$ python -q
>>> import numpy as np
>>> np.set_printoptions(precision=3, suppress=True, linewidth=160, floatmode="fixed")
>>> arr = np.array([[17, -3, 3, -1, 1, 3, 3],
...     [-2, -3, 2, -1, -2, -2, 1],
...     [1, -2, 7, 3, -3, 3, -3],
...     [-1, -3, -2, -10, 3, -1, 1],
...     [1, 3, 3, 2, 1, -1, -2],
...     [3, 0, 0, -3, 1, 0, 3],
...     [-1, -3, 2, 3, 0, -1, -16]])
>>> rng = np.random.default_rng(11326)
>>> z = rng.permutation(7)
>>> z
array([6, 0, 5, 1, 2, 4, 3])
>>> Y = arr[z][:, z]
>>> np.sort(np.abs(np.linalg.eigvals(Y)))
array([ 2.153,  2.236,  2.236,  3.133, 10.324, 15.678, 18.244])
>>> Y
array([[-16,  -1,  -1,  -3,   2,   0,   3],
       [  3,  17,   3,  -3,   3,   1,  -1],
       [  3,   3,   0,   0,   0,   1,  -3],
       [  1,  -2,  -2,  -3,   2,  -2,  -1],
       [ -3,   1,   3,  -2,   7,  -3,   3],
       [ -2,   1,  -1,   3,   3,   1,   2],
       [  1,  -1,  -1,  -3,  -2,   3, -10]])
>>> vec = np.array([1, 0, -2, -2, -2, 0, -2])
>>> y = arr @ vec
>>> beta, lr = np.zeros(7), 1 / np.linalg.norm(arr, 2) ** 2
>>> for i in range(30):
...     beta -= lr * arr.T @ (arr @ beta - y)
...     if i % 5 == 0: print(i, round(np.linalg.norm(arr @ beta - y), 3))
... 
0 18.587
5 5.422
10 3.725
15 2.949
20 2.406
25 2.001
>>> beta
array([ 0.520, -1.121, -1.361, -0.991,  0.485, -0.058, -1.473])
>>> np.argsort(-np.linalg.norm(arr, axis=0).round(6), kind="stable")[:3]
array([0, 6, 3])
>>> np.linalg.cond(arr) > 100
np.False_
>>> [round(float(x), 3) for x in np.linalg.svd(arr, compute_uv=False)[:3]]
[19.828, 17.384, 11.419]
>>> np.linalg.matrix_rank(arr, rtol=0.1)
np.int64(6)
>>> round(np.log10(np.linalg.cond(arr)))
2
>>> round(float(np.linalg.norm(arr, 2) / np.linalg.norm(arr)), 3)
0.659
>>> gram = arr.T @ arr
>>> np.diag(gram)
array([306,  49,  79, 133,  25,  25, 289])
>>> z = rng.permutation(7)
>>> Y = arr[:, z] * rng.choice([-1, 1], 7)
>>> Y
array([[ 3, -1, -3, 17,  1,  3, -3],
       [ 2,  2,  2, -2,  1,  3, -1],
       [ 7,  3, -3,  1, -3,  2,  3],
       [-2, -3,  1, -1, 10,  3, -1],
       [ 3, -1,  1,  1, -2, -3,  2],
       [ 0, -1,  0,  3,  3,  0, -3],
       [ 2,  0,  1, -1, -3,  3, 16]])
>>> Uu, _, vt = np.linalg.svd(arr.T @ Y)
>>> np.round(Uu @ vt, 3) + 0
array([[ 0.000,  0.000,  0.000,  1.000,  0.000,  0.000,  0.000],
       [ 0.000,  0.000,  0.000,  0.000,  0.000, -1.000,  0.000],
       [ 1.000,  0.000,  0.000,  0.000,  0.000,  0.000,  0.000],
       [ 0.000,  0.000,  0.000,  0.000, -1.000,  0.000,  0.000],
       [ 0.000, -1.000,  0.000,  0.000,  0.000,  0.000,  0.000],
       [ 0.000,  0.000, -1.000,  0.000,  0.000,  0.000,  0.000],
       [ 0.000,  0.000,  0.000,  0.000,  0.000,  0.000, -1.000]])
>>> z
array([2, 4, 5, 0, 3, 1, 6])
>>> A = np.load("a.npy")
>>> A
array([[ 4.640, -0.660, -0.450, -6.550,  4.270,  0.990,  0.120, -2.890,  0.740],
       [ 2.160, -0.360, -0.620, -2.900, -0.460, -1.020,  1.160,  1.020, -0.600],
       [-0.510,  0.130,  0.040,  0.350, -0.410, -0.040,  0.100,  0.070,  0.250],
       [-1.990,  0.830,  0.570, -0.500,  1.400,  1.810, -0.320, -3.500,  3.550],
       [-1.660,  0.240,  0.450,  2.450,  0.130,  0.630, -0.870, -0.460,  0.200],
       [ 0.050, -0.410, -0.210,  2.400, -1.920, -1.390, -0.010,  3.090, -2.730]])
>>> W1 = np.array([[-3, -1, -2],
...     [-2, -2, -1],
...     [3, -2, 2],
...     [0, 2, -2],
...     [1, -3, 3],
...     [1, 3, 1],
...     [2, 2, -2],
...     [1, -2, -3],
...     [-2, 3, 0]])
>>> beta = np.array([1, -3, 0])
>>> hid = np.maximum(A @ W1 + beta, 0)
>>> hid
array([[ 0.000,  0.000, 25.810],
       [ 0.000,  0.000,  0.000],
       [ 1.710,  0.000,  0.000],
       [ 0.000, 13.430, 22.440],
       [ 5.010,  3.460,  3.220],
       [ 6.260,  0.000,  0.000]])
>>> (hid > 0).mean(axis=0)
array([0.500, 0.333, 0.500])
>>> Z = np.array([[1, 2], [2, -2], [-2, 3]])
>>> (hid @ Z).round(6).argmax(axis=1)
array([1, 0, 1, 1, 1, 1])
>>> np.argsort(-np.linalg.norm(A, axis=0).round(6), kind="stable")[:3]
array([3, 0, 7])
>>> np.linalg.cond(A) > 100
np.True_
>>> [round(float(x), 3) for x in np.linalg.svd(A, compute_uv=False)[:3]]
[11.092, 7.578, 2.327]
>>> np.unique(A.round(6), axis=0).shape
(6, 9)
>>> try:
...     np.linalg.inv(A)
... except np.linalg.LinAlgError as e:
...     print(e)
... 
Last 2 dimensions of the array must be square
>>> np.allclose(A[:-1].T @ np.linalg.lstsq(A[:-1].T, A[-1])[0], A[-1])
True
>>> Uu, sigma, vt = np.linalg.svd(A)
>>> np.argmax(sigma[:-1] / (sigma[1:] + 1e-6)) + 1
np.int64(3)
>>> sigma.round(3) + 0
array([11.092,  7.578,  2.327,  0.000,  0.000,  0.000])
>>> Y = Uu[:, :3] @ np.diag(sigma[:3]) @ vt[:3]
>>> round(np.linalg.norm(A - Y, 2), 3), round(float(sigma[3]), 3)
(np.float64(0.0), 0.0)
>>> np.round(np.linalg.norm(A - Y) / np.linalg.norm(A), 3)
np.float64(0.0)
>>> Y
array([[ 4.640, -0.660, -0.450, -6.550,  4.270,  0.990,  0.120, -2.890,  0.740],
       [ 2.160, -0.360, -0.620, -2.900, -0.460, -1.020,  1.160,  1.020, -0.600],
       [-0.510,  0.130,  0.040,  0.350, -0.410, -0.040,  0.100,  0.070,  0.250],
       [-1.990,  0.830,  0.570, -0.500,  1.400,  1.810, -0.320, -3.500,  3.550],
       [-1.660,  0.240,  0.450,  2.450,  0.130,  0.630, -0.870, -0.460,  0.200],
       [ 0.050, -0.410, -0.210,  2.400, -1.920, -1.390, -0.010,  3.090, -2.730]])
>>> Y = np.array([[2, 3, 2, 2], [-1, -3, 0, -1], [-1, -1, -1, 1], [3, 2, 3, -3]])
>>> F = Y + Y.T
>>> F
array([[ 4,  2,  1,  5],
       [ 2, -6, -1,  1],
       [ 1, -1, -2,  4],
       [ 5,  1,  4, -6]])
>>> vec = np.array([1, -1, -1, -3])
>>> h1 = np.maximum(F @ vec, 0)
>>> np.flatnonzero(h1 > 1e-9)
array([1, 3])
>>> F.T @ h1
array([ 102,  -18,   66, -102])
>>> h1
array([ 0,  6,  0, 18])
>>> P = np.triu(np.array([[2, 3, 3, 0], [2, 1, 1, 1], [1, 1, 0, 3], [1, 1, 2, 2]]), 1) + np.eye(4)
>>> Y = P @ F @ np.linalg.inv(P)
>>> np.poly(Y)
array([   1.000,   10.000,  -44.000, -492.000, -380.000])
>>> Y
array([[ 13.000, -58.000,  11.000,  45.000],
       [  8.000, -30.000,   7.000,   8.000],
       [ 16.000, -46.000,   8.000,   8.000],
       [  5.000, -14.000,   3.000,  -1.000]])
>>> f, r1 = Y[0], Y[3]
>>> f @ f
np.float64(5679.0)
>>> pr = (f @ r1) / (f @ f) * f
>>> r1 - pr
array([ 3.020, -5.166,  1.325, -7.854])
>>> np.linalg.matrix_rank(np.outer(f, r1))
np.int64(1)
>>> W0 = np.load("run13.npy")
>>> W0
array([[1.000, 0.900, 0.810, 0.729],
       [0.900, 1.000, 0.900, 0.810],
       [0.810, 0.900, 1.000, 0.900],
       [0.729, 0.810, 0.900, 1.000]])
>>> # equal to its transpose
>>> vec = np.ones(4)
>>> for _ in range(7):
...     vec = W0 @ vec
...     vec /= np.linalg.norm(vec)
...     print(round(vec @ W0 @ vec, 3))
... 
3.527
3.527
3.527
3.527
3.527
3.527
3.527
>>> vec
array([0.487, 0.512, 0.512, 0.487])
>>> w, V = np.linalg.eigh(W0)
>>> np.round(V.T @ W0 @ V, 3) + 0
array([[0.061, 0.000, 0.000, 0.000],
       [0.000, 0.102, 0.000, 0.000],
       [0.000, 0.000, 0.310, 0.000],
       [0.000, 0.000, 0.000, 3.527]])
>>> np.linalg.svd(W0, compute_uv=False)
array([3.527, 0.310, 0.102, 0.061])
>>> np.abs(V[:, -1])
array([0.487, 0.512, 0.512, 0.487])
>>> np.unique(w.round(6) + 0, return_counts=True)[1]
array([1, 1, 1, 1])
>>> Z = np.array([[-0.2, 0.1, -0.7, 0.7, 0.6, 1.4, 0.4],
...     [0.6, -0.2, -0.8, 0.7, 0.0, -0.4, -0.5]])
>>> J = np.array([[5, 7],
...     [0, 9],
...     [3, 1],
...     [4, 9],
...     [5, 1],
...     [4, 7],
...     [7, 5],
...     [0, 8],
...     [0, 7],
...     [5, 1],
...     [6, 8]]) @ Z + 0.3 * rng.normal(size=(11, 7))
>>> J
array([[  3.258,  -0.483,  -9.559,   8.335,   3.213,   4.103,  -1.293],
       [  5.847,  -1.782,  -7.306,   7.140,  -0.153,  -3.580,  -4.353],
       [ -0.109,  -0.477,  -3.209,   2.496,   2.126,   3.744,   0.966],
       [  4.684,  -1.606,  -9.575,   8.677,   2.552,   2.203,  -2.519],
       [ -0.104,   0.485,  -4.421,   4.113,   3.277,   6.904,   1.191],
       [  3.386,  -0.731,  -8.925,   7.329,   2.349,   2.985,  -2.350],
       [  1.456,  -0.256,  -8.594,   8.393,   4.293,   7.468,   0.350],
       [  5.024,  -1.337,  -6.675,   5.698,  -0.488,  -3.099,  -3.789],
       [  4.162,  -1.533,  -6.074,   5.302,  -0.238,  -2.487,  -3.938],
       [ -0.695,   0.326,  -4.133,   3.892,   3.023,   6.229,   1.685],
       [  3.827,  -0.887, -10.747,  10.267,   3.569,   5.104,  -1.677]])
>>> Uu, sigma, vt = np.linalg.svd(A)
>>> V = vt[:(sigma > 1e-8).sum()]
>>> vec = A[1] + -2 * A[3] + rng.integers(2) * np.eye(9)[6]
>>> vec
array([ 6.140, -2.020, -1.760, -1.900, -3.260, -4.640,  1.800,  8.020, -7.700])
>>> np.allclose(V.T @ V @ vec, vec)
True
>>> Y = J / np.linalg.norm(J, axis=1, keepdims=True)
>>> gram = Y @ Y.T
>>> np.round(np.degrees(np.arccos(np.clip(gram[2, 4], -1, 1))), 3)
np.float64(10.262)
>>> np.argwhere(np.triu(np.abs(gram) > 0.95, 1))
array([[ 0,  3],
       [ 0,  5],
       [ 0,  6],
       [ 0, 10],
       [ 1,  7],
       [ 1,  8],
       [ 2,  4],
       [ 2,  6],
       [ 2,  9],
       [ 3,  5],
       [ 3, 10],
       [ 4,  9],
       [ 5, 10],
       [ 6, 10],
       [ 7,  8]])
>>> (np.abs(gram) > 0.9).astype(int)
array([[1, 0, 0, 1, 0, 1, 1, 0, 0, 0, 1],
       [0, 1, 0, 0, 0, 0, 0, 1, 1, 0, 0],
       [0, 0, 1, 0, 1, 0, 1, 0, 0, 1, 0],
       [1, 0, 0, 1, 0, 1, 0, 0, 0, 0, 1],
       [0, 0, 1, 0, 1, 0, 1, 0, 0, 1, 0],
       [1, 0, 0, 1, 0, 1, 1, 0, 0, 0, 1],
       [1, 0, 1, 0, 1, 1, 1, 0, 0, 1, 1],
       [0, 1, 0, 0, 0, 0, 0, 1, 1, 0, 0],
       [0, 1, 0, 0, 0, 0, 0, 1, 1, 0, 0],
       [0, 0, 1, 0, 1, 0, 1, 0, 0, 1, 0],
       [1, 0, 0, 1, 0, 1, 1, 0, 0, 0, 1]])
>>> gram[2]
array([0.848, 0.297, 1.000, 0.734, 0.984, 0.786, 0.960, 0.285, 0.312, 0.986, 0.849])
>>> (gram - 2 * np.eye(11)).round(6).argmax(axis=1)
array([10,  7,  9,  5,  9,  3,  2,  1,  7,  4,  0])
>>> np.linalg.norm(Y, axis=1)
array([1.000, 1.000, 1.000, 1.000, 1.000, 1.000, 1.000, 1.000, 1.000, 1.000, 1.000])
>>> vec = np.array([2, 1, 2, 1, 1, 2, 2])
>>> y = J @ vec
>>> beta, lr = np.zeros(7), 1 / np.linalg.norm(J, 2) ** 2
>>> for i in range(6):
...     beta -= lr * J.T @ (J @ beta - y)
...     if i % 1 == 0: print(i, round(np.linalg.norm(J @ beta - y), 3))
... 
0 28.147
1 22.867
2 18.613
3 15.194
4 12.456
5 10.275
>>> np.round(np.linalg.cond(J), 3)
np.float64(118.873)
>>> beta
array([-0.525,  0.188,  0.027,  0.011,  0.474,  1.186,  0.587])
>>> Uu, sigma, vt = np.linalg.svd(J, full_matrices=False)
>>> np.abs(Uu[:, 0]).round(6).argmax()
np.int64(10)
>>> Uu.shape, sigma.shape, vt.shape
((11, 7), (7,), (7, 7))
>>> np.round(Uu.T @ Uu, 3) + 0
array([[1.000, 0.000, 0.000, 0.000, 0.000, 0.000, 0.000],
       [0.000, 1.000, 0.000, 0.000, 0.000, 0.000, 0.000],
       [0.000, 0.000, 1.000, 0.000, 0.000, 0.000, 0.000],
       [0.000, 0.000, 0.000, 1.000, 0.000, 0.000, 0.000],
       [0.000, 0.000, 0.000, 0.000, 1.000, 0.000, 0.000],
       [0.000, 0.000, 0.000, 0.000, 0.000, 1.000, 0.000],
       [0.000, 0.000, 0.000, 0.000, 0.000, 0.000, 1.000]])
>>> round(float(np.sqrt((sigma ** 2).sum())), 3), np.round(np.linalg.norm(J), 3)
(41.211, np.float64(41.211))
>>> sigma
array([37.731, 16.476,  1.139,  0.947,  0.747,  0.640,  0.317])
